In [1]: import numpy as np

In [2]: import numpy.linalg as la

In [3]: np.set_printoptions(precision=2, suppress=True, linewidth=140, floatmode="fixed")

In [4]: data = np.load("x.npy")

In [5]: data
Out[5]: 
array([[ 11,  -7,   3],
       [ -7,  13, -12],
       [  3, -12,  13]])

In [6]: np.diff(data, axis=0)
Out[6]: 
array([[-18,  20, -15],
       [ 10, -25,  25]])

In [7]: data - data[0]
Out[7]: 
array([[  0,   0,   0],
       [-18,  20, -15],
       [ -8,  -5,  10]])

In [8]: data.shape
Out[8]: (3, 3)

In [9]: data.mean(axis=0)
Out[9]: array([ 2.33, -2.00,  1.33])

In [10]: proj = np.triu(np.array([[1, 3, 1], [3, 2, -3], [-3, 0, -2]]), 1) + np.eye(3)

In [11]: B = proj @ data @ la.inv(proj)

In [12]: round(la.det(B), 2)
Out[12]: np.float64(25.0)

In [13]: B
Out[13]: 
array([[ -7.00,  41.00, 110.00],
       [-16.00,  97.00, 256.00],
       [  3.00, -21.00, -53.00]])

In [14]: np.trace(B), np.trace(data)
Out[14]: (np.float64(37.0), np.int64(37))

In [15]: la.cond(B) > 100
Out[15]: np.True_

In [16]: np.round(la.norm(B, 2) / la.norm(B), 2)
Out[16]: np.float64(1.0)

In [17]: [round(float(x), 2) for x in la.svd(B, compute_uv=False)[:3]]
Out[17]: [303.79, 1.12, 0.07]

In [18]: la.matrix_rank(B, rtol=0.1)
Out[18]: np.int64(1)

In [19]: np.argsort(-la.norm(B, axis=0).round(6), kind="stable")[:3]
Out[19]: array([2, 1, 0])

In [20]: K = np.array([[0, 0, 0, 1, 0, 0],
    ...:     [1, 0, 0, 0, 0, 0],
    ...:     [0, 0, 0, 0, 1, 0],
    ...:     [0, 1, 0, 0, 0, 0],
    ...:     [0, 0, 0, 0, 0, 1],
    ...:     [0, 0, 1, 0, 0, 0]])

In [21]: K
Out[21]: 
array([[0, 0, 0, 1, 0, 0],
       [1, 0, 0, 0, 0, 0],
       [0, 0, 0, 0, 1, 0],
       [0, 1, 0, 0, 0, 0],
       [0, 0, 0, 0, 0, 1],
       [0, 0, 1, 0, 0, 0]])

In [22]: def softmax(z):
    ...:     e = np.exp(z - z.max(axis=-1, keepdims=True))
    ...:     return e / e.sum(axis=-1, keepdims=True)
    ...: 

In [23]: softmax(K[0] + 4)
Out[23]: array([0.13, 0.13, 0.13, 0.35, 0.13, 0.13])

In [24]: softmax(K).sum(axis=1)
Out[24]: array([1.00, 1.00, 1.00, 1.00, 1.00, 1.00])

In [25]: att = K @ K.T / np.sqrt(6)

In [26]: softmax(att + np.triu(np.full(att.shape, -np.inf), 1))
Out[26]: 
array([[1.00, 0.00, 0.00, 0.00, 0.00, 0.00],
       [0.40, 0.60, 0.00, 0.00, 0.00, 0.00],
       [0.29, 0.29, 0.43, 0.00, 0.00, 0.00],
       [0.22, 0.22, 0.22, 0.33, 0.00, 0.00],
       [0.18, 0.18, 0.18, 0.18, 0.27, 0.00],
       [0.15, 0.15, 0.15, 0.15, 0.15, 0.23]])

In [27]: softmax(att)
Out[27]: 
array([[0.23, 0.15, 0.15, 0.15, 0.15, 0.15],
       [0.15, 0.23, 0.15, 0.15, 0.15, 0.15],
       [0.15, 0.15, 0.23, 0.15, 0.15, 0.15],
       [0.15, 0.15, 0.15, 0.23, 0.15, 0.15],
       [0.15, 0.15, 0.15, 0.15, 0.23, 0.15],
       [0.15, 0.15, 0.15, 0.15, 0.15, 0.23]])

In [28]: softmax(att).round(6).argmax(axis=1)
Out[28]: array([0, 1, 2, 3, 4, 5])

In [29]: round(float(la.norm(K[4] - K[5])), 2)
Out[29]: 1.41

In [30]: round(la.norm(K[4], 1), 2), np.round(la.norm(K[4], np.inf), 2)
Out[30]: (np.float64(1.0), np.float64(1.0))

In [31]: la.norm(K, axis=1)
Out[31]: array([1.00, 1.00, 1.00, 1.00, 1.00, 1.00])

In [32]: la.norm(K, axis=1).argmax()
Out[32]: np.int64(0)

In [33]: round(la.norm(K) ** 2 / la.norm(K, 2) ** 2, 2)
Out[33]: np.float64(6.0)

In [34]: q, vecs = la.qr(K[:, :1])[0], la.qr(K[:, 1:])[0]

In [35]: sig = la.svd(q.T @ vecs, compute_uv=False)

In [36]: np.degrees(np.arccos(sig.clip(0, 1)))
Out[36]: array([90.00])

In [37]: (sig > 0.9).sum()
Out[37]: np.int64(0)

In [38]: la.svd(K, compute_uv=False)
Out[38]: array([1.00, 1.00, 1.00, 1.00, 1.00, 1.00])

In [39]: la.pinv(K)
Out[39]: 
array([[0.00, 1.00, 0.00, 0.00, 0.00, 0.00],
       [0.00, 0.00, 0.00, 1.00, 0.00, 0.00],
       [0.00, 0.00, 0.00, 0.00, 0.00, 1.00],
       [1.00, 0.00, 0.00, 0.00, 0.00, 0.00],
       [0.00, 0.00, 1.00, 0.00, 0.00, 0.00],
       [0.00, 0.00, 0.00, 0.00, 1.00, 0.00]])

In [40]: A = np.load("test6.npy")

In [41]: A
Out[41]: 
array([[0, 0, 1],
       [1, 0, 0],
       [0, 1, 0]])

In [42]: x0 = np.array([-1, 3, -1])

In [43]: target = A @ x0

In [44]: b, lr = np.zeros(3), 1 / la.norm(A, 2) ** 2

In [45]: for i in range(250):
    ...:     b -= lr * A.T @ (A @ b - target)
    ...:     if i % 50 == 0: print(i, round(la.norm(A @ b - target), 2))
    ...: 
0 0.0
50 0.0
100 0.0
150 0.0
200 0.0

In [46]: b
Out[46]: array([-1.00,  3.00, -1.00])

In [47]: x0 = np.array([-1, 2, -1])

In [48]: np.abs(la.eigvals(A))
Out[48]: array([1.00, 1.00, 1.00])

In [49]: A.T @ (A @ x0)
Out[49]: array([-1,  2, -1])

In [50]: np.round(la.det(A), 2)
Out[50]: np.float64(1.0)

In [51]: [p for p in range(1, 25) if np.allclose(la.matrix_power(A, p), np.eye(3))]
Out[51]: [3, 6, 9, 12, 15, 18, 21, 24]

In [52]: la.inv(A)
Out[52]: 
array([[0.00, 1.00, 0.00],
       [0.00, 0.00, 1.00],
       [1.00, 0.00, 0.00]])

In [53]: feats = np.load("w.npy")

In [54]: feats
Out[54]: 
array([[0, 0, 0, 0, 0, 2],
       [0, 0, 0, 0, 0, 0],
       [0, 0, 0, 0, 0, 0],
       [0, 0, 0, 2, 3, 0],
       [1, 1, 0, 0, 4, 3]])

In [55]: feats.reshape(-1, 2)
Out[55]: 
array([[0, 0],
       [0, 0],
       [0, 2],
       [0, 0],
       [0, 0],
       [0, 0],
       [0, 0],
       [0, 0],
       [0, 0],
       [0, 0],
       [0, 2],
       [3, 0],
       [1, 1],
       [0, 0],
       [4, 3]])

In [56]: feats.reshape(2, -1)
Out[56]: 
array([[0, 0, 0, 0, 0, 2, 0, 0, 0, 0, 0, 0, 0, 0, 0],
       [0, 0, 0, 0, 0, 0, 2, 3, 0, 1, 1, 0, 0, 4, 3]])

In [57]: t3 = feats.reshape(5, 2, -1)

In [58]: np.einsum("ihd,ihd->ih", t3, t3)
Out[58]: 
array([[ 0,  4],
       [ 0,  0],
       [ 0,  0],
       [ 0, 13],
       [ 2, 25]])

In [59]: t3.shape
Out[59]: (5, 2, 3)

In [60]: t3[:, 0]
Out[60]: 
array([[0, 0, 0],
       [0, 0, 0],
       [0, 0, 0],
       [0, 0, 0],
       [1, 1, 0]])

In [61]: rk = la.matrix_rank(feats)

In [62]: rk
Out[62]: np.int64(3)

In [63]: N = la.svd(feats)[2][rk:].T

In [64]: np.round(N @ N.T, 2) + 0
Out[64]: 
array([[ 0.86, -0.14,  0.00,  0.27, -0.18,  0.00],
       [-0.14,  0.86,  0.00,  0.27, -0.18,  0.00],
       [ 0.00,  0.00,  1.00,  0.00,  0.00,  0.00],
       [ 0.27,  0.27,  0.00,  0.20, -0.13,  0.00],
       [-0.18, -0.18,  0.00, -0.13,  0.09,  0.00],
       [ 0.00,  0.00,  0.00,  0.00,  0.00,  0.00]])

In [65]: N.shape
Out[65]: (6, 3)

In [66]: [int(la.matrix_rank(feats[:, :j + 1])) for j in range(6)]
Out[66]: [1, 1, 1, 2, 2, 3]

In [67]: softmax(feats[3])
Out[67]: array([0.03, 0.03, 0.03, 0.23, 0.64, 0.03])

In [68]: softmax(feats[3] + 4)
Out[68]: array([0.03, 0.03, 0.03, 0.23, 0.64, 0.03])

In [69]: att = feats @ feats.T / np.sqrt(6)

In [70]: np.round(softmax(att), 2) + 0
Out[70]: 
array([[0.26, 0.05, 0.05, 0.05, 0.59],
       [0.20, 0.20, 0.20, 0.20, 0.20],
       [0.20, 0.20, 0.20, 0.20, 0.20],
       [0.00, 0.00, 0.00, 0.60, 0.40],
       [0.00, 0.00, 0.00, 0.00, 1.00]])

In [71]: W1 = np.array([[7, 8, 2, 6, 2, 8],
    ...:     [4, 4, 1, 8, 5, 1],
    ...:     [3, 3, 6, 6, 4, 3],
    ...:     [3, 6, 9, 6, 8, 6],
    ...:     [3, 2, 0, 3, 0, 8],
    ...:     [7, 1, 7, 7, 8, 0]])

In [72]: b = np.array([2, 3, 0, -2, -2, 3])

In [73]: act = np.maximum(feats @ W1 + b, 0)

In [74]: act
Out[74]: 
array([[16,  5, 14, 12, 14,  3],
       [ 2,  3,  0,  0,  0,  3],
       [ 2,  3,  0,  0,  0,  3],
       [17, 21, 18, 19, 14, 39],
       [46, 26, 24, 45, 29, 44]])

In [75]: (act > 0).mean(axis=0)
Out[75]: array([1.00, 1.00, 0.60, 0.60, 0.60, 1.00])

In [76]: C = np.array([[2, 8, -1],
    ...:     [9, 7, 6],
    ...:     [1, 7, 3],
    ...:     [-9, 4, 2],
    ...:     [1, -4, -1],
    ...:     [-6, 1, 6]])

In [77]: (act @ C).round(6).argmax(axis=1)
Out[77]: array([1, 1, 1, 1, 1])

In [78]: W1 @ C
Out[78]: 
array([[-12, 150, 105],
       [-28,  80,  40],
       [-29,  98,  59],
       [-13, 127, 100],
       [-51,  58,  63],
       [-25, 108,  26]])

In [79]: B = np.array([[0, 2, -1, 1, 1],
    ...:     [0, -1, 1, -1, 2],
    ...:     [2, -1, 2, 1, 2],
    ...:     [-2, -1, 0, -2, 0],
    ...:     [0, 2, -1, 0, 1]])

In [80]: J = np.triu(B)

In [81]: J
Out[81]: 
array([[ 0,  2, -1,  1,  1],
       [ 0, -1,  1, -1,  2],
       [ 0,  0,  2,  1,  2],
       [ 0,  0,  0, -2,  0],
       [ 0,  0,  0,  0,  1]])

In [82]: np.abs(np.diag(la.qr(J)[1])) > 1e-9
Out[82]: array([False,  True,  True,  True,  True])

In [83]: U, sig, vt = la.svd(J)

In [84]: sig
Out[84]: array([3.71, 3.11, 1.98, 0.82, 0.00])

In [85]: B = U[:, :4] @ np.diag(sig[:4]) @ vt[:4]

In [86]: round(float(la.norm(J - B) / la.norm(J)), 2)
Out[86]: 0.0

In [87]: la.matrix_rank(J, rtol=0.05)
Out[87]: np.int64(4)

In [88]: B = J / la.norm(J, axis=1, keepdims=True)

In [89]: gram = B @ B.T

In [90]: (gram - 2 * np.eye(5)).round(6).argmax(axis=1)
Out[90]: array([4, 4, 4, 1, 1])

In [91]: round(float(np.degrees(np.arccos(np.clip(gram[3, 0], -1, 1)))), 2)
Out[91]: 112.21

In [92]: (np.abs(gram) > 0.9).astype(int)
Out[92]: 
array([[1, 0, 0, 0, 0],
       [0, 1, 0, 0, 0],
       [0, 0, 1, 0, 0],
       [0, 0, 0, 1, 0],
       [0, 0, 0, 0, 1]])

In [93]: la.norm(B, axis=1)
Out[93]: array([1.00, 1.00, 1.00, 1.00, 1.00])

In [94]: gram[3]
Out[94]: array([-0.38,  0.38, -0.33,  1.00,  0.00])

In [95]: np.argwhere(np.triu(np.abs(gram) > 0.95, 1))
Out[95]: array([], shape=(0, 2), dtype=int64)

In [96]: B = np.array([[-2, -2], [-2, 1]])

In [97]: C = np.kron(B, J)

In [98]: np.round(la.norm(C, 2), 2), round(float(la.norm(B, 2) * la.norm(J, 2)), 2)
Out[98]: (np.float64(11.12), 11.12)

In [99]: C.shape
Out[99]: (10, 10)

In [100]: rk = la.matrix_rank(J)

In [101]: rk
Out[101]: np.int64(4)

In [102]: N = la.svd(J)[2][rk:].T

In [103]: N @ N.T
Out[103]: 
array([[1.00, 0.00, 0.00, 0.00, 0.00],
       [0.00, 0.00, 0.00, 0.00, 0.00],
       [0.00, 0.00, 0.00, 0.00, 0.00],
       [0.00, 0.00, 0.00, 0.00, 0.00],
       [0.00, 0.00, 0.00, 0.00, 0.00]])

In [104]: [int(la.matrix_rank(J[:, :j + 1])) for j in range(5)]
Out[104]: [0, 1, 2, 3, 4]

In [105]: la.matrix_rank(J.T @ J), la.matrix_rank(J @ J.T)
Out[105]: (np.int64(4), np.int64(4))

In [106]: [int(la.matrix_rank(np.delete(J, i, axis=0))) for i in range(5)]
Out[106]: [4, 4, 4, 4, 4]

In [107]: [int(la.matrix_rank(J[:i])) for i in range(1, len(J) + 1)]
Out[107]: [1, 2, 3, 4, 4]

In [108]: J @ N
Out[108]: 
array([[0.00],
       [0.00],
       [0.00],
       [0.00],
       [0.00]])

In [109]: E = np.load("mat.npy")

In [110]: E
Out[110]: 
array([[  1,   0,   2,  -2],
       [  0,   1,   2,   0],
       [  2,   2,  12, -10],
       [ -2,   0, -10,  13]])

In [111]: np.abs(np.diag(la.qr(E)[1])) > 1e-9
Out[111]: array([ True,  True,  True, False])

In [112]: np.allclose(E[:-1].T @ la.lstsq(E[:-1].T, E[-1])[0], E[-1])
Out[112]: True
